In [1]: import numpy as np

In [2]: np.set_printoptions(suppress=True, linewidth=200)

In [3]: rnd = lambda a: np.round(a, 1) + 0

In [4]: m1 = np.loadtxt("sample6.csv", delimiter=",")

In [5]: m1
Out[5]: 
array([[ 0.,  1.,  0., -1.],
       [ 1.,  0.,  0.,  0.],
       [ 0.,  0.,  0.,  0.],
       [-1.,  0.,  0.,  0.]])

In [6]: rank = np.linalg.matrix_rank(m1)

In [7]: rank
Out[7]: np.int64(2)

In [8]: null = np.linalg.svd(m1)[2][rank:].T

In [9]: [int(np.linalg.matrix_rank(np.delete(m1, i, axis=0))) for i in range(4)]
Out[9]: [1, 2, 2, 2]

In [10]: rnd(m1 @ null)
Out[10]: 
array([[0., 0.],
       [0., 0.],
       [0., 0.],
       [0., 0.]])

In [11]: np.linalg.matrix_rank(m1.T @ m1), np.linalg.matrix_rank(m1 @ m1.T)
Out[11]: (np.int64(2), np.int64(2))

In [12]: rng = np.random.default_rng(5333)

In [13]: lab = rng.permutation(4)

In [14]: lab
Out[14]: array([1, 2, 0, 3])

In [15]: other = m1[lab][:, lab]

In [16]: rnd(np.sort(np.abs(np.linalg.eigvals(other))))
Out[16]: array([0. , 0. , 1.4, 1.4])

In [17]: print(np.trace(other))
0.0

In [18]: rnd(np.linalg.det(other)), rnd(np.linalg.det(m1[lab]))
Out[18]: (np.float64(0.0), np.float64(0.0))

In [19]: evals, V = np.linalg.eigh(m1)

In [20]: x0 = np.array([1, -2, -3, 2])

In [21]: rnd(x0 @ m1 @ x0 / (x0 @ x0)), rnd(evals[0]), rnd(evals[-1])
Out[21]: (np.float64(-0.4), np.float64(-1.4), np.float64(1.4))

In [22]: print(rnd(V * np.maximum(evals, 0) @ V.T))
[[ 0.7  0.5  0.  -0.5]
 [ 0.5  0.4  0.  -0.4]
 [ 0.   0.   0.   0. ]
 [-0.5 -0.4  0.   0.4]]

In [23]: (np.sign(V[:, -1].round(6)) == np.sign(V[0, -1].round(6))).astype(int)
Out[23]: array([1, 1, 0, 0])

In [24]: C2 = m1.T @ m1

In [25]: np.allclose(C2, C2.T)
Out[25]: True

In [26]: (m1 @ m1.T).shape
Out[26]: (4, 4)

In [27]: K = np.loadtxt("dump.csv", delimiter=",")

In [28]: K
Out[28]: 
array([[-0.7, -0.9,  1.5, -0.5,  1.2,  1.5, -2.9,  1.1, -2.3],
       [-0.4,  0.1, -0.1,  1. ,  0.3,  0.9,  0.2, -1.2,  1.7],
       [-0.9, -0.9,  1.6, -0.2,  1.3,  1.8, -2.7,  1. , -2.3]])

In [29]: x0 = np.array([4, -4, -1, 3, 1, -1, -1, -1, -2])

In [30]: rnd(np.einsum("ij,j->i", K, x0))
Out[30]: array([ 3.9, -1.9,  3.6])

In [31]: rnd(K @ (2 * x0))
Out[31]: array([ 7.8, -3.8,  7.2])

In [32]: rnd(K @ x0)
Out[32]: array([ 3.9, -1.9,  3.6])

In [33]: np.linalg.norm(K @ x0) <= np.linalg.norm(K, 2) * np.linalg.norm(x0) + 1e-9
Out[33]: np.True_

In [34]: rnd(K @ np.ones(9))
Out[34]: array([-2. ,  2.5, -1.3])

In [35]: (K @ x0).argmax()
Out[35]: np.int64(0)

In [36]: blk = np.stack([K, 4 * K, K[::-1]])

In [37]: print(np.linalg.matrix_rank(blk.reshape(3, -1)))
2

In [38]: np.linalg.matrix_rank(blk)
Out[38]: array([3, 3, 3])

In [39]: M = np.load("case5.npy")

In [40]: M
Out[40]: 
array([[ 1.,  0.,  0.,  0.],
       [ 0., -1.,  0.,  0.],
       [ 0.,  0., -1.,  0.],
       [ 0.,  0.,  0.,  1.]])

In [41]: print([round(float(np.linalg.det(M[:i, :i])), 2) + 0 for i in range(1, 5)])
[1.0, -1.0, 1.0, 1.0]

In [42]: rnd(np.linalg.eigvalsh(M).min())
Out[42]: np.float64(-1.0)

In [43]: blk = np.stack([M, 3 * M, M[::-1]])

In [44]: np.einsum("bij,cij->bc", blk, blk)
Out[44]: 
array([[ 4., 12.,  0.],
       [12., 36.,  0.],
       [ 0.,  0.,  4.]])

In [45]: rnd(np.linalg.det(blk))
Out[45]: array([ 1., 81.,  1.])

In [46]: print(blk.sum(axis=0))
[[ 4.  0.  0.  1.]
 [ 0. -4. -1.  0.]
 [ 0. -1. -4.  0.]
 [ 1.  0.  0.  4.]]

In [47]: np.linalg.matrix_rank(blk.reshape(3, -1))
Out[47]: np.int64(2)

In [48]: evals, V = np.linalg.eigh(M)

In [49]: x0 = np.array([7, 7, -9, -9])

In [50]: np.abs(M).sum(axis=1).max(), np.abs(evals).max()
Out[50]: (np.float64(1.0), np.float64(1.0))

In [51]: x0 @ M @ x0 / (x0 @ x0), evals[0], evals[-1]
Out[51]: (np.float64(0.0), np.float64(-1.0), np.float64(1.0))

In [52]: M[:, 1] @ M[:, 2]
Out[52]: np.float64(0.0)

In [53]: rnd(np.linalg.norm(M, axis=0))
Out[53]: array([1., 1., 1., 1.])

In [54]: M.T @ M
Out[54]: 
array([[1., 0., 0., 0.],
       [0., 1., 0., 0.],
       [0., 0., 1., 0.],
       [0., 0., 0., 1.]])

In [55]: print(rnd(np.linalg.svd(M, compute_uv=False)))
[1. 1. 1. 1.]

In [56]: print(rnd(np.linalg.norm(M, axis=0)))
[1. 1. 1. 1.]

In [57]: print(M[2] @ M[3])
0.0

In [58]: print(rnd(np.linalg.norm(M, 2)))
1.0

In [59]: rnd(np.linalg.norm(M, axis=1))
Out[59]: array([1., 1., 1., 1.])

In [60]: mat = np.loadtxt("test0.csv", delimiter=",")

In [61]: mat
Out[61]: 
array([[-3.,  1.,  0.],
       [ 0., -3.,  1.],
       [ 0.,  0., -3.]])

In [62]: x0 = np.array([1, -1, -3])

In [63]: rhs = mat @ x0

In [64]: rhs
Out[64]: array([-4.,  0.,  9.])

In [65]: rnd(np.linalg.solve(mat, mat[:, 2]))
Out[65]: array([0., 0., 1.])

In [66]: rnd(np.linalg.solve(mat, 5 * rhs))
Out[66]: array([  5.,  -5., -15.])

In [67]: rnd(np.linalg.solve(mat.T, mat[2]))
Out[67]: array([0., 0., 1.])

In [68]: print(rnd(np.linalg.solve(mat, rhs)))
[ 1. -1. -3.]

In [69]: x0 = np.array([4, 1, 5])

In [70]: np.sign((mat @ x0).round(6))
Out[70]: array([-1.,  1., -1.])

In [71]: np.linalg.norm(mat @ x0) <= np.linalg.norm(mat, 2) * np.linalg.norm(x0) + 1e-9
Out[71]: np.True_

In [72]: mat * x0
Out[72]: 
array([[-12.,   1.,   0.],
       [  0.,  -3.,   5.],
       [  0.,   0., -15.]])

In [73]: r0 = np.array([0, 2])

In [74]: rnd(np.cross(K[0, :3], K[2, :3]))
Out[74]: array([-0.1, -0.2, -0.2])

In [75]: feats = np.load("mat.npy")

In [76]: feats
Out[76]: 
array([[1., 4., 4.],
       [4., 1., 4.],
       [4., 4., 1.]])

In [77]: (feats + feats.T) / 2
Out[77]: 
array([[1., 4., 4.],
       [4., 1., 4.],
       [4., 4., 1.]])

In [78]: feats @ feats
Out[78]: 
array([[33., 24., 24.],
       [24., 33., 24.],
       [24., 24., 33.]])

In [79]: print((feats - feats.T) / 2)
[[0. 0. 0.]
 [0. 0. 0.]
 [0. 0. 0.]]

In [80]: print(rnd(np.sort(np.abs(np.linalg.eigvals(feats)))))
[3. 3. 9.]

In [81]: np.allclose(feats @ feats.T, feats.T @ feats)
Out[81]: True

In [82]: (feats @ feats)[0]
Out[82]: array([33., 24., 24.])

In [83]: feats @ np.ones(3)
Out[83]: array([9., 9., 9.])

In [84]: np.einsum("ii->", feats)
Out[84]: np.float64(3.0)

In [85]: rnd(np.linalg.det(feats[::-1]))
Out[85]: np.float64(-81.0)

In [86]: rnd(np.linalg.eigvals(feats).sum().real)
Out[86]: np.float64(3.0)

In [87]: print(rnd(np.linalg.det(feats.T)))
81.0

In [88]: proj = np.triu(np.array([[0, 0, 1], [3, 2, 2], [0, 1, 3]]), 1) + np.eye(3)

In [89]: other = proj @ mat @ np.linalg.inv(proj)

In [90]: np.trace(other), np.trace(mat)
Out[90]: (np.float64(-9.0), np.float64(-9.0))

In [91]: other
Out[91]: 
array([[-3.,  1., -2.],
       [ 0., -3.,  1.],
       [ 0.,  0., -3.]])

In [92]: Z = 3 * np.array([[-1.9, 0.7, -0.7, 0.1, 1.2],
    ...:     [1.6, 0.8, -0.3, 0.9, -0.7],
    ...:     [-0.7, 0.1, 0.1, 0.9, 0.9]])

In [93]: lab = rng.integers(0, 3, 33)

In [94]: arr = Z[lab] + rng.normal(size=(33, 5))

In [95]: print(rnd(arr))
[[-6.6  1.3 -1.4 -0.4  2.5]
 [-2.4  0.9 -0.8  2.2  2.7]
 [ 2.1  3.1 -1.   4.  -1.4]
 [ 4.6  5.2 -1.4  3.9 -0.6]
 [-5.5  1.5 -1.1 -0.3  3.5]
 [-1.8  2.3  0.2  4.8  2.8]
 [-6.   1.6 -3.2  1.7  5.1]
 [-6.1  2.5 -0.8 -0.1  3.1]
 [-1.   0.8 -0.1  3.5  3.2]
 [-2.6  1.7 -0.7  4.5  1.8]
 [ 3.5  2.   0.2  2.1 -1.7]
 [-4.5  1.9 -2.1  1.2  3.9]
 [ 2.8  3.7 -0.3  4.  -1.9]
 [-3.2  0.5  0.5  2.8  4.6]
 [-4.7 -0.8 -0.8  0.1  4. ]
 [-1.2 -0.9  0.4  2.   2.6]
 [-4.8  1.9 -1.2  0.3  4. ]
 [-0.4  0.5 -1.5  2.2  3.7]
 [-5.2  0.3 -2.8  0.6  3.7]
 [-0.8  0.2  0.7  4.3  3.3]
 [-6.7  0.6 -2.6  0.4  3. ]
 [-2.   0.8  1.   1.2  3.8]
 [-5.3  3.  -0.6  1.6  4.3]
 [-4.8  1.3 -2.8  0.5  1.8]
 [-6.5  3.9 -2.2  0.9  3.7]
 [-4.5  0.6  0.   0.8  4.1]
 [-6.7  0.  -1.5  0.1  3.1]
 [-2.   3.   0.8  0.5  1.4]
 [ 5.1  2.4 -2.1  2.4 -1. ]
 [-6.1  2.3 -3.2  1.   2.8]
 [-4.3  2.2 -1.2 -0.4  1.3]
 [ 5.4  2.6  0.5  3.  -2.2]
 [-4.5  2.4 -2.1  0.8  4.7]]

In [96]: q, R = np.linalg.qr(arr)

In [97]: np.allclose(R.T @ R, arr.T @ arr)
Out[97]: True

In [98]: print(rnd(np.abs(np.diag(R))))
[25.6 11.8  5.9  9.6  6.4]

In [99]: rnd(np.trace(q @ q.T))
Out[99]: np.float64(5.0)

In [100]: q.shape, R.shape
Out[100]: ((33, 5), (5, 5))

In [101]: W0 = np.diag(3 * np.array([-2, -1, -5, -1, 3])) + np.array([[-3, 1, 3, 2, -3],
     ...:     [2, -2, -2, 1, 3],
     ...:     [0, 3, -2, 2, 0],
     ...:     [0, 1, 0, -1, -1],
     ...:     [-3, 3, 0, -3, 3]])

In [102]: W0
Out[102]: 
array([[ -9,   1,   3,   2,  -3],
       [  2,  -5,  -2,   1,   3],
       [  0,   3, -17,   2,   0],
       [  0,   1,   0,  -4,  -1],
       [ -3,   3,   0,  -3,  12]])

In [103]: r0 = np.array([4, 3, 0, 5, 1])

In [104]: other = W0 + np.outer(r0, np.eye(5)[2])

In [105]: other
Out[105]: 
array([[ -9.,   1.,   7.,   2.,  -3.],
       [  2.,  -5.,   1.,   1.,   3.],
       [  0.,   3., -17.,   2.,   0.],
       [  0.,   1.,   5.,  -4.,  -1.],
       [ -3.,   3.,   1.,  -3.,  12.]])

In [106]: lab = rng.permutation(5)

In [107]: lab
Out[107]: array([1, 2, 0, 3, 4])

In [108]: other = W0[lab][:, lab]

In [109]: print(rnd(np.sort(np.abs(np.linalg.eigvals(other)))))
[ 3.1  6.  10.7 13.  16.2]

In [110]: np.diag(other)
Out[110]: array([ -5, -17,  -9,  -4,  12])

In [111]: np.trace(other)
Out[111]: np.int64(-23)
